$ python3 -q
>>> import numpy as np
>>> from numpy import linalg as LA
>>> np.set_printoptions(precision=2, suppress=True, linewidth=160)
>>> tidy = lambda a: np.round(a, 2) + 0
>>> K = np.loadtxt("out4.csv", delimiter=",")
>>> K
array([[0., 0., 0., 0., 0., 0., 1., 0., 0., 0., 0., 0., 0.],
       [0., 0., 0., 0., 1., 0., 0., 0., 0., 0., 0., 0., 0.],
       [0., 0., 0., 1., 0., 0., 0., 0., 0., 0., 0., 0., 0.],
       [0., 0., 0., 0., 0., 0., 0., 0., 1., 0., 0., 0., 0.],
       [0., 0., 0., 0., 0., 0., 0., 0., 0., 0., 1., 0., 0.],
       [0., 0., 0., 0., 0., 0., 0., 0., 0., 0., 0., 1., 0.],
       [0., 1., 0., 0., 0., 0., 0., 0., 0., 0., 0., 0., 0.],
       [0., 0., 0., 0., 0., 0., 0., 1., 0., 0., 0., 0., 0.],
       [0., 0., 1., 0., 0., 0., 0., 0., 0., 0., 0., 0., 0.],
       [0., 0., 0., 0., 0., 1., 0., 0., 0., 0., 0., 0., 0.],
       [0., 0., 0., 0., 0., 0., 0., 0., 0., 0., 0., 0., 1.],
       [1., 0., 0., 0., 0., 0., 0., 0., 0., 0., 0., 0., 0.],
       [0., 0., 0., 0., 0., 0., 0., 0., 0., 1., 0., 0., 0.]])
>>> # splits into 3 blocks
>>> tidy(LA.svd(K, compute_uv=False))
array([1., 1., 1., 1., 1., 1., 1., 1., 1., 1., 1., 1., 1.])
>>> K[:, 12] @ K[:, 5]
np.float64(0.0)
>>> tidy(LA.norm(K, axis=0))
array([1., 1., 1., 1., 1., 1., 1., 1., 1., 1., 1., 1., 1.])
>>> np.allclose(K @ K.T, K.T @ K)
True
>>> tidy(np.sort(np.abs(LA.eigvals(K))))
array([1., 1., 1., 1., 1., 1., 1., 1., 1., 1., 1., 1., 1.])
>>> K.inv()
Traceback (most recent call last):
  File "<python-input-12>", line 1, in <module>
    K.inv()
    ^^^^^
AttributeError: 'numpy.ndarray' object has no attribute 'inv'
>>> q, Rm = LA.qr(K)
>>> abs(Rm[0, 0]), tidy(LA.norm(K[:, 0]))
(np.float64(1.0), np.float64(1.0))
>>> np.trace(q @ q.T)
np.float64(13.0)
>>> np.allclose(Rm.T @ Rm, K.T @ K)
True
>>> np.abs(np.diag(Rm))
array([1., 1., 1., 1., 1., 1., 1., 1., 1., 1., 1., 1., 1.])
>>> x = np.array([-3, 1, -2, 0, 1, 3, -1, -2, 1, 1, 0, -1, 3])
>>> tidy(np.abs(LA.eigvals(K)))
array([1., 1., 1., 1., 1., 1., 1., 1., 1., 1., 1., 1., 1.])
>>> tidy(LA.norm(x)), tidy(LA.norm(K @ x))
(np.float64(6.4), np.float64(6.4))
>>> tidy(np.sort(np.abs(np.degrees(np.angle(LA.eigvals(K))))))
array([  0.,   0.,   0.,  40.,  40.,  80.,  80., 120., 120., 120., 120., 160., 160.])
>>> t3 = np.stack([K, 3 * K, K[::-1]])
>>> LA.matrix_rank(t3)
array([13, 13, 13])
>>> LA.matrix_rank(t3.reshape(3, -1))
np.int64(2)
>>> (t3 @ K.T).shape
(3, 13, 13)
>>> th = np.deg2rad(15)
>>> data = np.eye(8)
>>> data[np.ix_([1, 3], [1, 3])] = [[np.cos(th), -np.sin(th)], [np.sin(th), np.cos(th)]]
>>> tidy(data)
array([[ 1.  ,  0.  ,  0.  ,  0.  ,  0.  ,  0.  ,  0.  ,  0.  ],
       [ 0.  ,  0.97,  0.  , -0.26,  0.  ,  0.  ,  0.  ,  0.  ],
       [ 0.  ,  0.  ,  1.  ,  0.  ,  0.  ,  0.  ,  0.  ,  0.  ],
       [ 0.  ,  0.26,  0.  ,  0.97,  0.  ,  0.  ,  0.  ,  0.  ],
       [ 0.  ,  0.  ,  0.  ,  0.  ,  1.  ,  0.  ,  0.  ,  0.  ],
       [ 0.  ,  0.  ,  0.  ,  0.  ,  0.  ,  1.  ,  0.  ,  0.  ],
       [ 0.  ,  0.  ,  0.  ,  0.  ,  0.  ,  0.  ,  1.  ,  0.  ],
       [ 0.  ,  0.  ,  0.  ,  0.  ,  0.  ,  0.  ,  0.  ,  1.  ]])
>>> # columns are unit length and at right angles
>>> data[:, 0] @ data[:, 4]
np.float64(0.0)
>>> tidy(LA.norm(data, axis=0))
array([1., 1., 1., 1., 1., 1., 1., 1.])
>>> tidy(data @ data.T)
array([[1., 0., 0., 0., 0., 0., 0., 0.],
       [0., 1., 0., 0., 0., 0., 0., 0.],
       [0., 0., 1., 0., 0., 0., 0., 0.],
       [0., 0., 0., 1., 0., 0., 0., 0.],
       [0., 0., 0., 0., 1., 0., 0., 0.],
       [0., 0., 0., 0., 0., 1., 0., 0.],
       [0., 0., 0., 0., 0., 0., 1., 0.],
       [0., 0., 0., 0., 0., 0., 0., 1.]])
>>> tidy(data.T @ data)
array([[1., 0., 0., 0., 0., 0., 0., 0.],
       [0., 1., 0., 0., 0., 0., 0., 0.],
       [0., 0., 1., 0., 0., 0., 0., 0.],
       [0., 0., 0., 1., 0., 0., 0., 0.],
       [0., 0., 0., 0., 1., 0., 0., 0.],
       [0., 0., 0., 0., 0., 1., 0., 0.],
       [0., 0., 0., 0., 0., 0., 1., 0.],
       [0., 0., 0., 0., 0., 0., 0., 1.]])
>>> M2 = LA.inv(data)
>>> tidy(M2)
array([[ 1.  ,  0.  ,  0.  ,  0.  ,  0.  ,  0.  ,  0.  ,  0.  ],
       [ 0.  ,  0.97,  0.  ,  0.26,  0.  ,  0.  ,  0.  ,  0.  ],
       [ 0.  ,  0.  ,  1.  ,  0.  ,  0.  ,  0.  ,  0.  ,  0.  ],
       [ 0.  , -0.26,  0.  ,  0.97,  0.  ,  0.  ,  0.  ,  0.  ],
       [ 0.  ,  0.  ,  0.  ,  0.  ,  1.  ,  0.  ,  0.  ,  0.  ],
       [ 0.  ,  0.  ,  0.  ,  0.  ,  0.  ,  1.  ,  0.  ,  0.  ],
       [ 0.  ,  0.  ,  0.  ,  0.  ,  0.  ,  0.  ,  1.  ,  0.  ],
       [ 0.  ,  0.  ,  0.  ,  0.  ,  0.  ,  0.  ,  0.  ,  1.  ]])
>>> tidy(LA.det(data) * LA.det(M2))
np.float64(1.0)
>>> tidy(LA.inv(M2))
array([[ 1.  ,  0.  ,  0.  ,  0.  ,  0.  ,  0.  ,  0.  ,  0.  ],
       [ 0.  ,  0.97,  0.  , -0.26,  0.  ,  0.  ,  0.  ,  0.  ],
       [ 0.  ,  0.  ,  1.  ,  0.  ,  0.  ,  0.  ,  0.  ,  0.  ],
       [ 0.  ,  0.26,  0.  ,  0.97,  0.  ,  0.  ,  0.  ,  0.  ],
       [ 0.  ,  0.  ,  0.  ,  0.  ,  1.  ,  0.  ,  0.  ,  0.  ],
       [ 0.  ,  0.  ,  0.  ,  0.  ,  0.  ,  1.  ,  0.  ,  0.  ],
       [ 0.  ,  0.  ,  0.  ,  0.  ,  0.  ,  0.  ,  1.  ,  0.  ],
       [ 0.  ,  0.  ,  0.  ,  0.  ,  0.  ,  0.  ,  0.  ,  1.  ]])
>>> (np.abs(M2) > 1e-9).astype(int)
array([[1, 0, 0, 0, 0, 0, 0, 0],
       [0, 1, 0, 1, 0, 0, 0, 0],
       [0, 0, 1, 0, 0, 0, 0, 0],
       [0, 1, 0, 1, 0, 0, 0, 0],
       [0, 0, 0, 0, 1, 0, 0, 0],
       [0, 0, 0, 0, 0, 1, 0, 0],
       [0, 0, 0, 0, 0, 0, 1, 0],
       [0, 0, 0, 0, 0, 0, 0, 1]])
>>> th = np.radians(30)
>>> Rm = np.eye(8)
>>> Rm[3, 3] = Rm[7, 7] = np.cos(th)
>>> Rm[3, 7], Rm[7, 3] = -np.sin(th), np.sin(th)
>>> tidy(Rm)
array([[ 1.  ,  0.  ,  0.  ,  0.  ,  0.  ,  0.  ,  0.  ,  0.  ],
       [ 0.  ,  1.  ,  0.  ,  0.  ,  0.  ,  0.  ,  0.  ,  0.  ],
       [ 0.  ,  0.  ,  1.  ,  0.  ,  0.  ,  0.  ,  0.  ,  0.  ],
       [ 0.  ,  0.  ,  0.  ,  0.87,  0.  ,  0.  ,  0.  , -0.5 ],
       [ 0.  ,  0.  ,  0.  ,  0.  ,  1.  ,  0.  ,  0.  ,  0.  ],
       [ 0.  ,  0.  ,  0.  ,  0.  ,  0.  ,  1.  ,  0.  ,  0.  ],
       [ 0.  ,  0.  ,  0.  ,  0.  ,  0.  ,  0.  ,  1.  ,  0.  ],
       [ 0.  ,  0.  ,  0.  ,  0.5 ,  0.  ,  0.  ,  0.  ,  0.87]])
>>> M2 = data @ Rm.T
>>> np.allclose(LA.norm(data, axis=1), LA.norm(M2, axis=1))
True
>>> np.allclose(data @ data.T, M2 @ M2.T)
True
>>> tidy(np.abs(M2 - data).max(axis=0))
array([0.  , 0.  , 0.  , 0.5 , 0.  , 0.  , 0.  , 0.48])
>>> tidy(M2)
array([[ 1.  ,  0.  ,  0.  ,  0.  ,  0.  ,  0.  ,  0.  ,  0.  ],
       [ 0.  ,  0.97,  0.  , -0.22,  0.  ,  0.  ,  0.  , -0.13],
       [ 0.  ,  0.  ,  1.  ,  0.  ,  0.  ,  0.  ,  0.  ,  0.  ],
       [ 0.  ,  0.26,  0.  ,  0.84,  0.  ,  0.  ,  0.  ,  0.48],
       [ 0.  ,  0.  ,  0.  ,  0.  ,  1.  ,  0.  ,  0.  ,  0.  ],
       [ 0.  ,  0.  ,  0.  ,  0.  ,  0.  ,  1.  ,  0.  ,  0.  ],
       [ 0.  ,  0.  ,  0.  ,  0.  ,  0.  ,  0.  ,  1.  ,  0.  ],
       [ 0.  ,  0.  ,  0.  , -0.5 ,  0.  ,  0.  ,  0.  ,  0.87]])
